% python3 -q
>>> import numpy as np
>>> import numpy.linalg as la
>>> np.set_printoptions(precision=2, suppress=True, linewidth=120, sign=" ")
>>> rnd = lambda a: np.round(a, 2) + 0
>>> arr = np.loadtxt("mat.csv", delimiter=",")
>>> rnd(arr)
array([[-0.63,  0.51,  0.18,  0.56],
       [-0.37, -0.38, -0.82,  0.2 ],
       [-0.05,  0.7 , -0.44, -0.56],
       [ 0.68,  0.32, -0.31,  0.58]])
>>> def softmax(z):
...     e = np.exp(z - z.max(axis=-1, keepdims=True))
...     return e / e.sum(axis=-1, keepdims=True)
... 
>>> rnd(softmax(10 * arr[1]))
array([ 0.  ,  0.  ,  0.  ,  0.99])
>>> rnd(softmax(arr).sum(axis=1))
array([ 1.,  1.,  1.,  1.])
>>> att = arr @ arr.T / np.sqrt(4)
>>> rnd(softmax(att)[1] @ arr)
array([-0.13,  0.19, -0.41,  0.2 ])
>>> rng = np.random.default_rng(8683)
>>> lab = rng.permutation(4)
>>> lab
array([ 3,  2,  0,  1])
>>> out = arr[lab][:, lab]
>>> rnd(la.det(out)), rnd(la.det(arr[lab]))
(np.float64(-1.0), np.float64(1.0))
>>> rnd(arr.reshape(2, -1))
array([[-0.63,  0.51,  0.18,  0.56, -0.37, -0.38, -0.82,  0.2 ],
       [-0.05,  0.7 , -0.44, -0.56,  0.68,  0.32, -0.31,  0.58]])
>>> arr.reshape(4, 5)
Traceback (most recent call last):
  File "<python-input-17>", line 1, in <module>
    arr.reshape(4, 5)
    ~~~~~~~~~~~^^^^^^
ValueError: cannot reshape array of size 16 into shape (4,5)
>>> rnd(arr.ravel(order="F"))
array([-0.63, -0.37, -0.05,  0.68,  0.51, -0.38,  0.7 ,  0.32,  0.18, -0.82, -0.44, -0.31,  0.56,  0.2 , -0.56,  0.58])
>>> blk = arr.reshape(4, 2, -1)
>>> np.einsum("ihd,jhd->hij", blk, blk).shape
(2, 4, 4)
